$ ipython --no-banner

In [1]: import numpy as np

In [2]: from numpy import linalg as LA

In [3]: np.set_printoptions(precision=2, suppress=True, linewidth=140)

In [4]: B = np.array([[1, 1], [1, -1]])

In [5]: rng = np.random.default_rng(72586)

In [6]: arr = np.kron(B, np.kron(B, B))[rng.permutation(8)][:7]

In [7]: arr
Out[7]: 
array([[ 1, -1, -1,  1, -1,  1,  1, -1],
       [ 1,  1,  1,  1, -1, -1, -1, -1],
       [ 1, -1,  1, -1,  1, -1,  1, -1],
       [ 1, -1, -1,  1,  1, -1, -1,  1],
       [ 1,  1, -1, -1, -1, -1,  1,  1],
       [ 1, -1,  1, -1, -1,  1, -1,  1],
       [ 1,  1,  1,  1,  1,  1,  1,  1]])

In [8]: r0, r1 = arr[0], arr[6]

In [9]: r0 @ r0
Out[9]: np.int64(8)

In [10]: r0 @ r1
Out[10]: np.int64(0)

In [11]: pr = (r0 @ r1) / (r0 @ r0) * r0

In [12]: np.round(LA.norm(r0 + r1) ** 2 + LA.norm(r0 - r1) ** 2, 2)
Out[12]: np.float64(32.0)

In [13]: pr
Out[13]: array([ 0., -0., -0.,  0., -0.,  0.,  0., -0.])

In [14]: LA.matrix_rank(np.outer(r0, r1))
Out[14]: np.int64(1)

In [15]: r1 - pr
Out[15]: array([1., 1., 1., 1., 1., 1., 1., 1.])

In [16]: np.outer(r0, r1)
Out[16]: 
array([[ 1,  1,  1,  1,  1,  1,  1,  1],
       [-1, -1, -1, -1, -1, -1, -1, -1],
       [-1, -1, -1, -1, -1, -1, -1, -1],
       [ 1,  1,  1,  1,  1,  1,  1,  1],
       [-1, -1, -1, -1, -1, -1, -1, -1],
       [ 1,  1,  1,  1,  1,  1,  1,  1],
       [ 1,  1,  1,  1,  1,  1,  1,  1],
       [-1, -1, -1, -1, -1, -1, -1, -1]])

In [17]: B = np.array([[2, 2, 0, 2, 1, 2, 0, 2, 0, 1],
    ...:     [1, 2, 2, 0, 1, 2, 1, 0, 2, 0],
    ...:     [1, 1, 1, 1, 2, 1, 1, 2, 1, 1],
    ...:     [2, 0, 2, 1, 0, 1, 1, 2, 0, 1],
    ...:     [1, 2, 0, 1, 2, 2, 0, 0, 1, 1],
    ...:     [0, 1, 0, 1, 1, 2, 1, 1, 0, 1],
    ...:     [2, 0, 1, 2, 1, 2, 0, 2, 1, 0]])

In [18]: m1 = B.T @ B

In [19]: m1
Out[19]: 
array([[15,  9,  9, 12,  9, 15,  4, 14,  6,  6],
       [ 9, 14,  5,  8, 11, 15,  4,  7,  7,  6],
       [ 9,  5, 10,  5,  5,  9,  5,  8,  6,  3],
       [12,  8,  5, 12,  9, 14,  3, 13,  4,  6],
       [ 9, 11,  5,  9, 12, 14,  4,  9,  7,  6],
       [15, 15,  9, 14, 14, 22,  6, 14,  9,  8],
       [ 4,  4,  5,  3,  4,  6,  4,  5,  3,  3],
       [14,  7,  8, 13,  9, 14,  5, 17,  4,  7],
       [ 6,  7,  6,  4,  7,  9,  3,  4,  7,  2],
       [ 6,  6,  3,  6,  6,  8,  3,  7,  2,  5]])

In [20]: r0 = np.array([-2, 1])

In [21]: np.correlate(m1[5], m1[8], "full")
Out[21]: array([ 30, 135, 183, 196, 342, 465, 510, 539, 661, 754, 635, 551, 541, 465, 350, 220, 195, 110,  48])

In [22]: np.cross(m1[5, :3], m1[8, :3])
Out[22]: array([ 27, -36,  15])

In [23]: evals, evecs = LA.eigh(m1)

In [24]: vec = np.array([2, 0, 3, 9, 8, 8, 5, 7, 3, 5])

In [25]: np.round(vec @ m1 @ vec / (vec @ vec), 2), round(evals[0], 2), round(evals[-1], 2)
Out[25]: (np.float64(67.75), np.float64(-0.0), np.float64(87.39))

In [26]: evecs * np.abs(evals) @ evecs.T
Out[26]: 
array([[15.,  9.,  9., 12.,  9., 15.,  4., 14.,  6.,  6.],
       [ 9., 14.,  5.,  8., 11., 15.,  4.,  7.,  7.,  6.],
       [ 9.,  5., 10.,  5.,  5.,  9.,  5.,  8.,  6.,  3.],
       [12.,  8.,  5., 12.,  9., 14.,  3., 13.,  4.,  6.],
       [ 9., 11.,  5.,  9., 12., 14.,  4.,  9.,  7.,  6.],
       [15., 15.,  9., 14., 14., 22.,  6., 14.,  9.,  8.],
       [ 4.,  4.,  5.,  3.,  4.,  6.,  4.,  5.,  3.,  3.],
       [14.,  7.,  8., 13.,  9., 14.,  5., 17.,  4.,  7.],
       [ 6.,  7.,  6.,  4.,  7.,  9.,  3.,  4.,  7.,  2.],
       [ 6.,  6.,  3.,  6.,  6.,  8.,  3.,  7.,  2.,  5.]])

In [27]: evecs * np.maximum(evals, 0) @ evecs.T
Out[27]: 
array([[15.,  9.,  9., 12.,  9., 15.,  4., 14.,  6.,  6.],
       [ 9., 14.,  5.,  8., 11., 15.,  4.,  7.,  7.,  6.],
       [ 9.,  5., 10.,  5.,  5.,  9.,  5.,  8.,  6.,  3.],
       [12.,  8.,  5., 12.,  9., 14.,  3., 13.,  4.,  6.],
       [ 9., 11.,  5.,  9., 12., 14.,  4.,  9.,  7.,  6.],
       [15., 15.,  9., 14., 14., 22.,  6., 14.,  9.,  8.],
       [ 4.,  4.,  5.,  3.,  4.,  6.,  4.,  5.,  3.,  3.],
       [14.,  7.,  8., 13.,  9., 14.,  5., 17.,  4.,  7.],
       [ 6.,  7.,  6.,  4.,  7.,  9.,  3.,  4.,  7.,  2.],
       [ 6.,  6.,  3.,  6.,  6.,  8.,  3.,  7.,  2.,  5.]])

In [28]: (np.sign(evecs[:, -1].round(6)) == np.sign(evecs[0, -1].round(6))).astype(int)
Out[28]: array([1, 1, 1, 1, 1, 1, 1, 1, 1, 1])

In [29]: np.abs(np.diag(LA.qr(m1)[1])) > 1e-9
Out[29]: array([ True,  True,  True,  True,  True,  True,  True, False, False, False])

In [30]: LA.lstsq(m1[:-1].T, m1[-1])[2]
Out[30]: np.int32(7)

In [31]: np.unique(m1.round(6), axis=0).shape
Out[31]: (10, 10)

In [32]: np.allclose(m1[:-1].T @ LA.lstsq(m1[:-1].T, m1[-1])[0], m1[-1])
Out[32]: True

In [33]: (m1 + m1.T) / 2
Out[33]: 
array([[15.,  9.,  9., 12.,  9., 15.,  4., 14.,  6.,  6.],
       [ 9., 14.,  5.,  8., 11., 15.,  4.,  7.,  7.,  6.],
       [ 9.,  5., 10.,  5.,  5.,  9.,  5.,  8.,  6.,  3.],
       [12.,  8.,  5., 12.,  9., 14.,  3., 13.,  4.,  6.],
       [ 9., 11.,  5.,  9., 12., 14.,  4.,  9.,  7.,  6.],
       [15., 15.,  9., 14., 14., 22.,  6., 14.,  9.,  8.],
       [ 4.,  4.,  5.,  3.,  4.,  6.,  4.,  5.,  3.,  3.],
       [14.,  7.,  8., 13.,  9., 14.,  5., 17.,  4.,  7.],
       [ 6.,  7.,  6.,  4.,  7.,  9.,  3.,  4.,  7.,  2.],
       [ 6.,  6.,  3.,  6.,  6.,  8.,  3.,  7.,  2.,  5.]])

In [34]: np.round(np.sort(np.abs(LA.eigvals(m1))), 2) + 0
Out[34]: array([ 0.  ,  0.  ,  0.  ,  0.62,  1.69,  2.48,  3.73,  9.  , 13.09, 87.39])

In [35]: np.round(LA.det(m1), 2)
Out[35]: np.float64(-0.0)

In [36]: round(float(np.abs(LA.eigvals(m1)).max()), 2)
Out[36]: 87.39

In [37]: X = np.loadtxt("w.csv", delimiter=",")

In [38]: X
Out[38]: 
array([[ -1.3,   0.8, -10. ,   0.8,  -1.3,   0.6,  -1. ],
       [  0. ,   2.4,  28. ,  -0.4,   0. ,  -1.1,  -0.5],
       [  1.9,  -0.8, -38. ,   0. ,  -0.4,   0. ,  -0.1],
       [  0.6,   0.7,  22. ,   1.2,  -2.2,   0.4,   1.1],
       [  1.3,   0.7,  16. ,   0.3,  -0.8,  -0.5,   0.2]])

In [39]: # column 2 is much longer than the rest

In [40]: B = X / LA.norm(X, axis=1, keepdims=True)

In [41]: C2 = B @ B.T

In [42]: (np.abs(C2) > 0.9).astype(int)
Out[42]: 
array([[1, 1, 1, 1, 1],
       [1, 1, 1, 1, 1],
       [1, 1, 1, 1, 1],
       [1, 1, 1, 1, 1],
       [1, 1, 1, 1, 1]])

In [43]: LA.norm(B, axis=1)
Out[43]: array([1., 1., 1., 1., 1.])

In [44]: C2
Out[44]: 
array([[ 1.  , -0.96,  0.96, -0.95, -0.97],
       [-0.96,  1.  , -1.  ,  0.99,  0.99],
       [ 0.96, -1.  ,  1.  , -0.99, -0.99],
       [-0.95,  0.99, -0.99,  1.  ,  0.99],
       [-0.97,  0.99, -0.99,  0.99,  1.  ]])

In [45]: C2[1]
Out[45]: array([-0.96,  1.  , -1.  ,  0.99,  0.99])

In [46]: left, sigma, VT = LA.svd(X)

In [47]: np.argmax(sigma[:-1] / (sigma[1:] + 1e-6)) + 1
Out[47]: np.int64(1)

In [48]: sigma
Out[48]: array([55.44,  3.27,  2.79,  2.27,  0.39])

In [49]: B = left[:, :1] @ np.diag(sigma[:1]) @ VT[:1]

In [50]: LA.matrix_rank(B)
Out[50]: np.int64(1)

In [51]: round(LA.norm(X - B) / LA.norm(X), 2)
Out[51]: np.float64(0.09)

In [52]: left, sigma, VT = LA.svd(X, full_matrices=False)

In [53]: np.round(left.T @ X @ VT.T, 2) + 0
Out[53]: 
array([[55.44,  0.  ,  0.  ,  0.  ,  0.  ],
       [ 0.  ,  3.27,  0.  ,  0.  ,  0.  ],
       [ 0.  ,  0.  ,  2.79,  0.  ,  0.  ],
       [ 0.  ,  0.  ,  0.  ,  2.27,  0.  ],
       [ 0.  ,  0.  ,  0.  ,  0.  ,  0.39]])

In [54]: np.round(np.abs(VT[0]), 2) + 0
Out[54]: array([0.01, 0.04, 1.  , 0.  , 0.01, 0.01, 0.01])

In [55]: np.round(left.T @ left, 2) + 0
Out[55]: 
array([[1., 0., 0., 0., 0.],
       [0., 1., 0., 0., 0.],
       [0., 0., 1., 0., 0.],
       [0., 0., 0., 1., 0.],
       [0., 0., 0., 0., 1.]])

In [56]: np.round(VT @ VT.T, 2) + 0
Out[56]: 
array([[1., 0., 0., 0., 0.],
       [0., 1., 0., 0., 0.],
       [0., 0., 1., 0., 0.],
       [0., 0., 0., 1., 0.],
       [0., 0., 0., 0., 1.]])

In [57]: r0 = np.array([0, -2])

In [58]: np.cross(X[2, :3], X[0, :3])
Out[58]: array([38.4 , 68.4 ,  0.48])

In [59]: np.correlate(X[2], X[0], "full")
Out[59]: array([ -1.9 ,   1.94,  35.05, -20.24,  30.16, -21.12, 377.51, -29.74,  53.53,  -0.4 ,   1.52,  -0.08,   0.13])

In [60]: np.polyval(r0, X[2])
Out[60]: array([-2., -2., -2., -2., -2., -2., -2.])

In [61]: sigma = 5 * 0.2 ** np.arange(3)

In [62]: O, _ = LA.qr(np.array([[0.0, 0.3, -1.1], [-0.9, -1.1, -0.5], [-0.1, 0.3, -1.1]]))

In [63]: E = rng.normal(size=(14, 3)) * sigma @ O

In [64]: E
Out[64]: 
array([[ 0.1 ,  0.35,  0.64],
       [ 0.63, -3.19, -4.1 ],
       [ 0.42, -1.58, -3.09],
       [-0.76,  1.7 ,  2.52],
       [-1.8 ,  1.2 ,  2.42],
       [ 0.2 ,  1.16,  2.  ],
       [ 0.04, -0.41, -0.88],
       [-1.47, -0.12, -0.25],
       [-0.46, -4.43, -5.77],
       [-0.95,  0.35,  0.56],
       [-0.77,  0.65,  1.23],
       [ 1.59, -1.94, -2.8 ],
       [-0.63, -4.15, -6.  ],
       [ 0.56,  0.97,  1.27]])

In [65]: Xs = E - E.mean(axis=0)

In [66]: evecs = LA.svd(Xs)[2][:2]

In [67]: B = Xs - Xs @ evecs.T @ evecs

In [68]: np.diag(evecs.T @ evecs)
Out[68]: array([0.99, 0.33, 0.67])

In [69]: (Xs @ evecs.T).std(axis=0)
Out[69]: array([3.47, 0.84])

In [70]: np.round(np.cov(Xs @ evecs.T, rowvar=False), 2) + 0
Out[70]: 
array([[12.96,  0.  ],
       [ 0.  ,  0.75]])

In [71]: d = LA.norm(E[:, None] - E[None], axis=-1)

In [72]: LA.norm(E - E.mean(axis=0), axis=1)
Out[72]: array([1.86, 4.18, 2.48, 4.18, 4.1 , 3.43, 0.38, 1.49, 6.18, 1.9 , 2.54, 2.94, 6.2 , 2.82])

In [73]: d.shape
Out[73]: (14, 14)

In [74]: d[6].round(6).argsort(kind="stable")[:4]
Out[74]: array([6, 7, 0, 9])

In [75]: LA.norm(E, axis=1)
Out[75]: array([0.73, 5.24, 3.49, 3.13, 3.25, 2.31, 0.97, 1.49, 7.29, 1.16, 1.59, 3.76, 7.32, 1.69])

In [76]: B = E / LA.norm(E, axis=1, keepdims=True)

In [77]: C2 = B @ B.T

In [78]: C2[5]
Out[78]: array([ 1.  , -0.97, -0.98,  0.94,  0.78,  1.  , -0.99, -0.27, -0.99,  0.5 ,  0.83, -0.86, -1.  ,  0.96])

In [79]: np.argwhere(np.triu(np.abs(C2) > 0.95, 1))
Out[79]: 
array([[ 0,  1],
       [ 0,  2],
       [ 0,  5],
       [ 0,  6],
       [ 0,  8],
       [ 0, 12],
       [ 0, 13],
       [ 1,  2],
       [ 1,  3],
       [ 1,  5],
       [ 1,  6],
       [ 1,  8],
       [ 1, 12],
       [ 2,  3],
       [ 2,  5],
       [ 2,  6],
       [ 2,  8],
       [ 2, 12],
       [ 3,  6],
       [ 3,  8],
       [ 3, 10],
       [ 3, 11],
       [ 4, 10],
       [ 4, 11],
       [ 5,  6],
       [ 5,  8],
       [ 5, 12],
       [ 5, 13],
       [ 6,  8],
       [ 6, 12],
       [ 8, 12],
       [ 8, 13],
       [10, 11],
       [12, 13]])

In [80]: round(np.degrees(np.arccos(np.clip(C2[5, 11], -1, 1))), 2)
Out[80]: np.float64(149.81)
